% ipython --no-banner

In [1]: import numpy as np

In [2]: np.set_printoptions(precision=3, suppress=True, linewidth=100, legacy="1.25")

In [3]: J = np.loadtxt("data.csv", delimiter=",")

In [4]: J
Out[4]: 
array([[ 1.97 ,  3.043,  0.021,  3.002,  2.96 ,  2.046,  1.008,  0.093],
       [ 1.983,  2.893,  0.013,  2.935,  2.97 ,  2.018,  0.929, -0.003],
       [ 1.934,  2.999,  0.077,  2.969,  3.001,  1.983,  1.018, -0.016],
       [ 1.946,  2.961, -0.065,  2.96 ,  3.   ,  1.996,  1.02 , -0.039],
       [ 1.994,  2.929,  0.037,  2.995,  2.969,  2.003,  0.98 , -0.067],
       [ 1.886,  3.035,  0.086,  3.065,  3.001,  1.973,  1.01 ,  0.039],
       [ 0.034,  3.009,  2.007,  0.96 ,  0.949, -0.024,  0.983,  0.089],
       [-0.04 ,  2.916,  2.079,  1.   ,  1.077,  0.029,  0.891,  0.008],
       [ 0.018,  3.05 ,  2.003,  0.97 ,  0.931, -0.031,  0.935,  0.003],
       [-0.038,  3.046,  1.979,  0.993,  0.95 , -0.004,  1.025, -0.008],
       [ 0.07 ,  2.952,  1.983,  0.957,  1.055,  0.073,  0.967,  0.034],
       [-0.008,  2.966,  1.978,  0.973,  0.991,  0.131,  0.997, -0.005],
       [ 1.042, -0.089,  2.01 ,  0.969,  1.997,  3.043,  1.087,  2.929],
       [ 0.914,  0.026,  1.919,  0.982,  2.027,  2.954,  1.022,  2.999],
       [ 1.005,  0.025,  1.978,  0.995,  2.022,  3.027,  0.997,  2.946],
       [ 0.936,  0.001,  1.963,  1.071,  1.925,  3.13 ,  0.944,  3.047],
       [ 0.927, -0.001,  2.018,  1.079,  2.07 ,  3.051,  1.034,  2.945],
       [ 1.01 , -0.048,  1.992,  0.954,  1.902,  2.992,  1.006,  2.967]])

In [5]: G = np.cov(J, rowvar=False)

In [6]: round(np.corrcoef(J[:, 3], J[:, 1])[0, 1], 3)
Out[6]: 0.484

In [7]: print(G.shape)
(8, 8)

In [8]: np.argsort(-J.std(axis=0).round(6), kind="stable")
Out[8]: array([1, 7, 5, 3, 2, 4, 0, 6])

In [9]: out = np.c_[J[:, :3] @ np.array([[3, 0, 1], [1, 3, 2], [1, 0, 3]]), np.array([6, 9, -5, -1, -8, 1, 9, 6, -2, -5, 7, 3, -3, 3, 7, -8, 4, 4])]

In [10]: out
Out[10]: 
array([[ 8.974,  9.129,  8.119,  6.   ],
       [ 8.855,  8.679,  7.808,  9.   ],
       [ 8.878,  8.997,  8.163, -5.   ],
       [ 8.734,  8.883,  7.673, -1.   ],
       [ 8.948,  8.787,  7.963, -8.   ],
       [ 8.779,  9.105,  8.214,  1.   ],
       [ 5.118,  9.027, 12.073,  9.   ],
       [ 4.875,  8.748, 12.029,  6.   ],
       [ 5.107,  9.15 , 12.127, -2.   ],
       [ 4.911,  9.138, 11.991, -5.   ],
       [ 5.145,  8.856, 11.923,  7.   ],
       [ 4.92 ,  8.898, 11.858,  3.   ],
       [ 5.047, -0.267,  6.894, -3.   ],
       [ 4.687,  0.078,  6.723,  3.   ],
       [ 5.018,  0.075,  6.989,  7.   ],
       [ 4.772,  0.003,  6.827, -8.   ],
       [ 4.798, -0.003,  6.979,  4.   ],
       [ 4.974, -0.144,  6.89 ,  4.   ]])

In [11]: np.linalg.norm(np.linalg.qr(J)[0].T @ out, axis=0) ** 2 / ((out ** 2).sum(axis=0) + 1e-12)
Out[11]: array([1.   , 1.   , 1.   , 0.452])
